$ ipython --no-banner

In [1]: import numpy as np

In [2]: import numpy.linalg as la

In [3]: np.set_printoptions(precision=2, suppress=True, linewidth=160)

In [4]: rnd = lambda a: np.round(a, 2) + 0

In [5]: A = np.load("m.npy")

In [6]: print(A)
[[4. 1. 0. 0. 0. 0. 0. 0. 0. 0. 0. 0.]
 [0. 4. 1. 0. 0. 0. 0. 0. 0. 0. 0. 0.]
 [0. 0. 4. 1. 0. 0. 0. 0. 0. 0. 0. 0.]
 [0. 0. 0. 4. 1. 0. 0. 0. 0. 0. 0. 0.]
 [0. 0. 0. 0. 4. 1. 0. 0. 0. 0. 0. 0.]
 [0. 0. 0. 0. 0. 4. 1. 0. 0. 0. 0. 0.]
 [0. 0. 0. 0. 0. 0. 4. 1. 0. 0. 0. 0.]
 [0. 0. 0. 0. 0. 0. 0. 4. 1. 0. 0. 0.]
 [0. 0. 0. 0. 0. 0. 0. 0. 4. 1. 0. 0.]
 [0. 0. 0. 0. 0. 0. 0. 0. 0. 4. 1. 0.]
 [0. 0. 0. 0. 0. 0. 0. 0. 0. 0. 4. 1.]
 [0. 0. 0. 0. 0. 0. 0. 0. 0. 0. 0. 4.]]

In [7]: Y = A[0, 0] * A[1:] - np.outer(A[1:, 0], A[0])

In [8]: print(Y)
[[ 0. 16.  4.  0.  0.  0.  0.  0.  0.  0.  0.  0.]
 [ 0.  0. 16.  4.  0.  0.  0.  0.  0.  0.  0.  0.]
 [ 0.  0.  0. 16.  4.  0.  0.  0.  0.  0.  0.  0.]
 [ 0.  0.  0.  0. 16.  4.  0.  0.  0.  0.  0.  0.]
 [ 0.  0.  0.  0.  0. 16.  4.  0.  0.  0.  0.  0.]
 [ 0.  0.  0.  0.  0.  0. 16.  4.  0.  0.  0.  0.]
 [ 0.  0.  0.  0.  0.  0.  0. 16.  4.  0.  0.  0.]
 [ 0.  0.  0.  0.  0.  0.  0.  0. 16.  4.  0.  0.]
 [ 0.  0.  0.  0.  0.  0.  0.  0.  0. 16.  4.  0.]
 [ 0.  0.  0.  0.  0.  0.  0.  0.  0.  0. 16.  4.]
 [ 0.  0.  0.  0.  0.  0.  0.  0.  0.  0.  0. 16.]]

In [9]: print(la.matrix_rank(Y), la.matrix_rank(A))
11 12

In [10]: print(A[:, 0] / A[0, 0])
[1. 0. 0. 0. 0. 0. 0. 0. 0. 0. 0. 0.]

In [11]: J = np.load("w.npy")

In [12]: print(J)
[[ 1 -6  0  2  1  0]
 [ 1 -6  0  2  2  2]
 [ 1  6  1 -2  0 -2]
 [ 1  0  0  0 -1 -1]
 [ 1 -6  2  2  0 -1]
 [-2  6 -2 -2 -1 -1]
 [ 1  0  0  0  1  0]
 [-1  6  2 -2  0 -2]
 [-1 -6  1  2  2  0]
 [ 0 -6 -2  2  0  0]
 [-1 -3 -2  1 -2  1]]

In [13]: print(la.matrix_rank(J, rtol=0.1))
5

In [14]: print(la.cond(J) > 100)
True

In [15]: print([round(float(x), 2) for x in la.svd(J, compute_uv=False)[:3]])
[18.44, 5.64, 3.4]

In [16]: E = np.load("case19.npy")

In [17]: print(E)
[[ -9  -9   2   6   3   1  -3  -7]
 [ -9  -4  10  15   5  -7   1 -13]
 [ -6  -6  11   9  14 -14   9 -11]
 [ -2 -10  16  13   5 -14  18 -19]
 [ -8 -12  15  10   2 -20  26 -24]
 [-11 -14   8  10  10 -27  31 -22]
 [-13 -22   2  11   6 -31  40 -23]
 [-14 -22  -7  17  14 -33  38 -30]
 [-15 -31 -11  26   9 -35  47 -21]
 [-14 -32 -18  33   7 -27  54 -30]
 [-20 -31 -11  30   9 -35  56 -35]
 [-20 -31 -10  32  15 -26  56 -37]]

In [18]: Y = np.c_[E[:, :2] @ np.array([[-5, 7], [8, -3]]), np.array([5, 9, 2, 3, 5, 2, 2, 9, 2, 3, 6, 0])]

In [19]: print(Y)
[[ -27  -36    5]
 [  13  -51    9]
 [ -18  -24    2]
 [ -70   16    3]
 [ -56  -20    5]
 [ -57  -35    2]
 [-111  -25    2]
 [-106  -32    9]
 [-173  -12    2]
 [-186   -2    3]
 [-148  -47    6]
 [-148  -47    0]]

In [20]: print(la.matrix_rank(np.c_[E, Y]))
9

In [21]: print(rnd(la.lstsq(E, Y[:, 0])[0]))
[-5.  8.  0.  0.  0.  0.  0.  0.]

In [22]: x0 = np.array([1, -3, 3, 1, 3, -1, 0, -1])

In [23]: target = E @ x0

In [24]: print(rnd(la.pinv(E) @ E))
[[1. 0. 0. 0. 0. 0. 0. 0.]
 [0. 1. 0. 0. 0. 0. 0. 0.]
 [0. 0. 1. 0. 0. 0. 0. 0.]
 [0. 0. 0. 1. 0. 0. 0. 0.]
 [0. 0. 0. 0. 1. 0. 0. 0.]
 [0. 0. 0. 0. 0. 1. 0. 0.]
 [0. 0. 0. 0. 0. 0. 1. 0.]
 [0. 0. 0. 0. 0. 0. 0. 1.]]

In [25]: rng = np.random.default_rng(945481)

In [26]: target = target + 0.1 * rng.normal(size=12)

In [27]: print(rnd(target))
[ 45.05  83.15 120.96 136.92 132.96 144.05 142.03 153.09 154.02 139.09 166.87 183.16]

In [28]: b, *_ = la.lstsq(E, target)

In [29]: print(rnd(b))
[ 0.99 -3.    3.    1.    3.   -1.    0.   -1.  ]

In [30]: print(rnd(E.T @ (target - E @ b)))
[0. 0. 0. 0. 0. 0. 0. 0.]

In [31]: print(b.round())
[ 1. -3.  3.  1.  3. -1. -0. -1.]

In [32]: print([round(float(la.norm(la.solve(E.T @ E + lam * np.eye(8), E.T @ target))), 2) for lam in (0, 1, 10, 100)])
[5.57, 5.51, 5.12, 4.08]

In [33]: Q, R = la.qr(E)

In [34]: print(rnd(abs(R[0, 0])), rnd(la.norm(E[:, 0])))
44.42 44.42

In [35]: print(rnd(Q @ R))
[[ -9.  -9.   2.   6.   3.   1.  -3.  -7.]
 [ -9.  -4.  10.  15.   5.  -7.   1. -13.]
 [ -6.  -6.  11.   9.  14. -14.   9. -11.]
 [ -2. -10.  16.  13.   5. -14.  18. -19.]
 [ -8. -12.  15.  10.   2. -20.  26. -24.]
 [-11. -14.   8.  10.  10. -27.  31. -22.]
 [-13. -22.   2.  11.   6. -31.  40. -23.]
 [-14. -22.  -7.  17.  14. -33.  38. -30.]
 [-15. -31. -11.  26.   9. -35.  47. -21.]
 [-14. -32. -18.  33.   7. -27.  54. -30.]
 [-20. -31. -11.  30.   9. -35.  56. -35.]
 [-20. -31. -10.  32.  15. -26.  56. -37.]]

In [36]: print(rnd(np.abs(np.diag(R))))
[44.42 18.84 33.16 16.74 13.18 17.32 16.92 10.12]

In [37]: x0 = np.array([5, -3, -3, 5, 2, 2, 3, 5])

In [38]: h1 = np.maximum(E @ x0, 0)

In [39]: print(E * (h1 > 1e-9)[:, None])
[[  0   0   0   0   0   0   0   0]
 [  0   0   0   0   0   0   0   0]
 [  0   0   0   0   0   0   0   0]
 [  0   0   0   0   0   0   0   0]
 [  0   0   0   0   0   0   0   0]
 [  0   0   0   0   0   0   0   0]
 [-13 -22   2  11   6 -31  40 -23]
 [-14 -22  -7  17  14 -33  38 -30]
 [-15 -31 -11  26   9 -35  47 -21]
 [-14 -32 -18  33   7 -27  54 -30]
 [-20 -31 -11  30   9 -35  56 -35]
 [-20 -31 -10  32  15 -26  56 -37]]

In [40]: print(np.flatnonzero(h1 > 1e-9))
[ 6  7  8  9 10 11]

In [41]: print(h1)
[  0   0   0   0   0   0   5  28 165 217 117 144]

In [42]: u = np.array([1, 1])

In [43]: print(np.cross(E[6, :3], E[4, :3]))
[-306  179  -20]

In [44]: print(np.convolve(E[6], u))
[-13 -35 -20  13  17 -25   9  17 -23]

In [45]: arr = np.eye(6, dtype=int)[rng.permutation(6)] * np.array([3, 4, 2, 1, 4, 1])

In [46]: print(arr)
[[3 0 0 0 0 0]
 [0 0 2 0 0 0]
 [0 4 0 0 0 0]
 [0 0 0 0 0 1]
 [0 0 0 1 0 0]
 [0 0 0 0 4 0]]

In [47]: Y = arr / la.norm(arr, axis=1, keepdims=True)

In [48]: gram = Y @ Y.T

In [49]: print(gram[3])
[0. 0. 0. 1. 0. 0.]

In [50]: print(np.degrees(np.arccos(np.clip(gram[3, 0], -1, 1))))
90.0

In [51]: print(rnd(la.norm(Y, axis=1)))
[1. 1. 1. 1. 1. 1.]

In [52]: print(np.argwhere(np.triu(np.abs(gram) > 0.95, 1)))
[]

In [53]: print((gram - 2 * np.eye(6)).round(6).argmax(axis=1))
[1 0 0 0 0 0]

In [54]: Q, R = la.qr(arr)

In [55]: print(abs(R[0, 0]), rnd(la.norm(arr[:, 0])))
3.0 3.0

In [56]: print(Q)
[[ 1.  0.  0.  0.  0.  0.]
 [-0.  0. -1.  0.  0.  0.]
 [-0. -1.  0.  0.  0.  0.]
 [-0. -0. -0.  0.  0.  1.]
 [-0. -0. -0. -1.  0.  0.]
 [-0. -0. -0. -0. -1.  0.]]

In [57]: print(R)
[[ 3.  0.  0.  0.  0.  0.]
 [ 0. -4.  0.  0.  0.  0.]
 [ 0.  0. -2.  0.  0.  0.]
 [ 0.  0.  0. -1.  0.  0.]
 [ 0.  0.  0.  0. -4.  0.]
 [ 0.  0.  0.  0.  0.  1.]]

In [58]: print(Q.T @ Q)
[[1. 0. 0. 0. 0. 0.]
 [0. 1. 0. 0. 0. 0.]
 [0. 0. 1. 0. 0. 0.]
 [0. 0. 0. 1. 0. 0.]
 [0. 0. 0. 0. 1. 0.]
 [0. 0. 0. 0. 0. 1.]]

In [59]: idx = rng.permutation(6)

In [60]: print(idx)
[1 2 3 4 0 5]

In [61]: Y = arr[idx][:, idx]

In [62]: print(rnd(la.det(Y)), rnd(la.det(arr[idx])))
-96.0 -96.0

In [63]: print(np.trace(Y))
3

In [64]: print(np.allclose(Y, arr))
False

In [65]: Y = arr / np.sqrt((arr ** 2).mean(axis=1, keepdims=True))

In [66]: print(la.matrix_rank(Y) == la.matrix_rank(arr))
True

In [67]: print(rnd(Y[3]))
[0.   0.   0.   0.   0.   2.45]

In [68]: print(arr.T @ arr)
[[ 9  0  0  0  0  0]
 [ 0 16  0  0  0  0]
 [ 0  0  4  0  0  0]
 [ 0  0  0  1  0  0]
 [ 0  0  0  0 16  0]
 [ 0  0  0  0  0  1]]

In [69]: print(rnd(la.pinv(arr)))
[[0.33 0.   0.   0.   0.   0.  ]
 [0.   0.   0.25 0.   0.   0.  ]
 [0.   0.5  0.   0.   0.   0.  ]
 [0.   0.   0.   0.   1.   0.  ]
 [0.   0.   0.   0.   0.   0.25]
 [0.   0.   0.   1.   0.   0.  ]]

In [70]: print(rnd(la.svd(arr, compute_uv=False)))
[4. 4. 3. 2. 1. 1.]

In [71]: print(arr @ arr.T)
[[ 9  0  0  0  0  0]
 [ 0  4  0  0  0  0]
 [ 0  0 16  0  0  0]
 [ 0  0  0  1  0  0]
 [ 0  0  0  0  1  0]
 [ 0  0  0  0  0 16]]

In [72]: mat = np.load("data.npy")

In [73]: print(mat)
[[-1 -1 -3 -3]
 [ 0 -2  0 -6]
 [-2 -2 -1 -1]
 [ 0 -4  0 -2]]

In [74]: Y = mat / np.sqrt((mat ** 2).mean(axis=1, keepdims=True))

In [75]: print(rnd(Y[2]))
[-1.26 -1.26 -0.63 -0.63]

In [76]: print(la.matrix_rank(Y) == la.matrix_rank(mat))
True

In [77]: print(mat - mat.mean(axis=1, keepdims=True))
[[ 1.   1.  -1.  -1. ]
 [ 2.   0.   2.  -4. ]
 [-0.5 -0.5  0.5  0.5]
 [ 1.5 -2.5  1.5 -0.5]]

In [78]: print(la.matrix_rank(mat - mat.mean(axis=1, keepdims=True)))
3

In [79]: Y = np.array([[1, 3], [2, -2], [3, 3], [3, 3]])

In [80]: print(np.einsum("ij,ij->i", mat, mat))
[20 40 10 20]

In [81]: print(np.einsum("ik,kj->ji", mat, Y))
[[-21 -22 -12 -14]
 [-19 -14  -8   2]]

In [82]: print(np.einsum("ij->j", mat))
[ -3  -9  -4 -12]

In [83]: idx = rng.permutation(4)

In [84]: print(idx)
[2 0 3 1]

In [85]: Y = mat[idx][:, idx]

In [86]: print(np.allclose(Y, mat))
False

In [87]: print(Y)
[[-1 -2 -1 -2]
 [-3 -1 -3 -1]
 [ 0  0 -2 -4]
 [ 0  0 -6 -2]]

In [88]: feats = np.loadtxt("test1.csv", delimiter=",")

In [89]: print(feats)
[[ 0.  0.  0.  0.]
 [ 1.  2.  5.  0.]
 [ 7.  2.  8.  3.]
 [ 4.  0.  5.  1.]
 [ 4.  0.  5.  1.]
 [ 3.  2.  6.  0.]
 [ 9.  2.  9.  6.]
 [ 4.  5.  8.  0.]
 [12.  5. 12.  8.]
 [ 6.  0.  6.  4.]
 [ 4.  5.  8.  0.]
 [ 6.  5.  9.  0.]
 [ 7.  2.  8.  3.]
 [ 0.  0.  0.  0.]
 [12.  5. 12.  8.]
 [ 3.  2.  6.  0.]
 [ 7.  2.  8.  3.]
 [ 0.  0.  3.  0.]
 [ 1.  0.  2.  0.]
 [ 2.  0.  4.  0.]
 [ 0.  0.  1.  0.]
 [ 0.  0.  0.  0.]
 [ 3.  0.  3.  2.]
 [ 0.  0.  0.  0.]
 [ 6.  0.  6.  4.]
 [ 0.  0.  0.  0.]
 [ 0.  0.  0.  0.]
 [ 2.  0.  4.  0.]
 [ 0.  0.  2.  0.]
 [ 0.  0.  2.  0.]
 [ 3.  2.  6.  0.]]

In [90]: proj = feats @ la.solve(feats.T @ feats, feats.T)

In [91]: print(rnd(la.eigvalsh(proj)))
[0. 0. 0. 0. 0. 0. 0. 0. 0. 0. 0. 0. 0. 0. 0. 0. 0. 0. 0. 0. 0. 0. 0. 0. 0. 0. 0. 1. 1. 1. 1.]

In [92]: print(rnd(np.trace(proj)))
4.0

In [93]: print(np.allclose(proj @ proj, proj))
True

In [94]: print(rnd(proj @ feats[:, 3]))
[0. 0. 3. 1. 1. 0. 6. 0. 8. 4. 0. 0. 3. 0. 8. 0. 3. 0. 0. 0. 0. 0. 2. 0. 4. 0. 0. 0. 0. 0. 0.]

In [95]: print(rnd(np.diag(proj)))
[0.   0.28 0.1  0.16 0.16 0.08 0.17 0.25 0.37 0.15 0.25 0.38 0.1  0.   0.37 0.08 0.1  0.26 0.02 0.1  0.03 0.   0.04 0.   0.15 0.   0.   0.1  0.11 0.11 0.08]

In [96]: dist = la.norm(feats[:, None] - feats[None], axis=-1)

In [97]: print(dist.shape)
(31, 31)

In [98]: print(dist.mean(axis=1).argmax())
8

In [99]: print(dist[14].round(6).argsort(kind="stable")[:4])
[ 8 14  6  2]

In [100]: print(np.flatnonzero(dist[14] < dist.mean() / 2))
[ 8 14]

In [101]: print((dist + 1e9 * np.eye(31)).round(6).argmin(axis=1))
[13  5 12  4  3 15  2 10 14 24  7  7  2  0  8  5  2 28 28 27  0  0  3  0  9  0  0 19 29 28  5]

In [102]: print(rnd(la.svd(feats, compute_uv=False)))
[45.36 10.68  5.53  2.46]

In [103]: print(np.abs(feats).max())
12.0

In [104]: print(feats - feats[0])
[[ 0.  0.  0.  0.]
 [ 1.  2.  5.  0.]
 [ 7.  2.  8.  3.]
 [ 4.  0.  5.  1.]
 [ 4.  0.  5.  1.]
 [ 3.  2.  6.  0.]
 [ 9.  2.  9.  6.]
 [ 4.  5.  8.  0.]
 [12.  5. 12.  8.]
 [ 6.  0.  6.  4.]
 [ 4.  5.  8.  0.]
 [ 6.  5.  9.  0.]
 [ 7.  2.  8.  3.]
 [ 0.  0.  0.  0.]
 [12.  5. 12.  8.]
 [ 3.  2.  6.  0.]
 [ 7.  2.  8.  3.]
 [ 0.  0.  3.  0.]
 [ 1.  0.  2.  0.]
 [ 2.  0.  4.  0.]
 [ 0.  0.  1.  0.]
 [ 0.  0.  0.  0.]
 [ 3.  0.  3.  2.]
 [ 0.  0.  0.  0.]
 [ 6.  0.  6.  4.]
 [ 0.  0.  0.  0.]
 [ 0.  0.  0.  0.]
 [ 2.  0.  4.  0.]
 [ 0.  0.  2.  0.]
 [ 0.  0.  2.  0.]
 [ 3.  2.  6.  0.]]

In [105]: print(la.matrix_rank(feats))
4

In [106]: print(feats.sum(axis=1))
[ 0.  8. 20. 10. 10. 11. 26. 17. 37. 16. 17. 20. 20.  0. 37. 11. 20.  3.  3.  6.  1.  0.  8.  0. 16.  0.  0.  6.  2.  2. 11.]

In [107]: print(np.diff(feats, axis=0))
[[ 1.  2.  5.  0.]
 [ 6.  0.  3.  3.]
 [-3. -2. -3. -2.]
 [ 0.  0.  0.  0.]
 [-1.  2.  1. -1.]
 [ 6.  0.  3.  6.]
 [-5.  3. -1. -6.]
 [ 8.  0.  4.  8.]
 [-6. -5. -6. -4.]
 [-2.  5.  2. -4.]
 [ 2.  0.  1.  0.]
 [ 1. -3. -1.  3.]
 [-7. -2. -8. -3.]
 [12.  5. 12.  8.]
 [-9. -3. -6. -8.]
 [ 4.  0.  2.  3.]
 [-7. -2. -5. -3.]
 [ 1.  0. -1.  0.]
 [ 1.  0.  2.  0.]
 [-2.  0. -3.  0.]
 [ 0.  0. -1.  0.]
 [ 3.  0.  3.  2.]
 [-3.  0. -3. -2.]
 [ 6.  0.  6.  4.]
 [-6.  0. -6. -4.]
 [ 0.  0.  0.  0.]
 [ 2.  0.  4.  0.]
 [-2.  0. -2.  0.]
 [ 0.  0.  0.  0.]
 [ 3.  2.  4.  0.]]

In [108]: print(rnd(feats.mean(axis=0)))
[3.42 1.32 4.77 1.39]

In [109]: x0 = np.array([1, 0, -2, -5])

In [110]: target = feats @ x0

In [111]: b, lr = np.zeros(4), 1 / la.norm(feats, 2) ** 2

In [112]: for i in range(30):
     ...:     b -= lr * feats.T @ (feats @ b - target)
     ...:     if i % 10 == 0: print(i, round(la.norm(feats @ b - target), 2))
     ...: 
0 26.45
10 17.23
20 12.79

In [113]: print(rnd(la.cond(feats)))
18.42

In [114]: print(rnd(b))
[-1.75  0.15 -0.85 -2.3 ]

In [115]: M = np.loadtxt("mat.csv", delimiter=",")

In [116]: print(M)
[[ 7.81 -1.12  0.04  2.33]
 [ 0.96  2.42  5.59  4.52]
 [ 6.82 -0.85  2.12  3.72]
 [-0.99  3.86  6.57  3.98]
 [-0.43  2.35  7.06  4.71]
 [-4.47  3.46 -1.28 -1.98]
 [-3.2   3.73 -0.07 -5.4 ]
 [-2.11  5.05 -1.76 -1.43]
 [ 2.7   1.78  6.56  3.05]
 [ 0.15  1.51  6.08  3.57]
 [ 1.21  1.99  5.16  4.08]
 [ 7.69 -2.93  1.5   2.86]
 [ 0.86  2.81  4.05  2.84]
 [-1.06  0.66  4.97  2.47]
 [ 1.68 -0.48  5.82  3.61]
 [-0.17 -0.53  6.42  3.82]
 [-2.36  2.83 -1.47 -4.02]
 [ 4.98 -0.46  1.66  5.03]]

In [117]: Xs = (M - M.mean(axis=0)) / M.std(axis=0)

In [118]: print(rnd(Xs.std(axis=0)))
[1. 1. 1. 1.]

In [119]: b = la.lstsq(np.delete(Xs, 3, axis=1), Xs[:, 3])[0]

In [120]: print(rnd(1 - np.var(Xs[:, 3] - np.delete(Xs, 3, axis=1) @ b)))
0.82
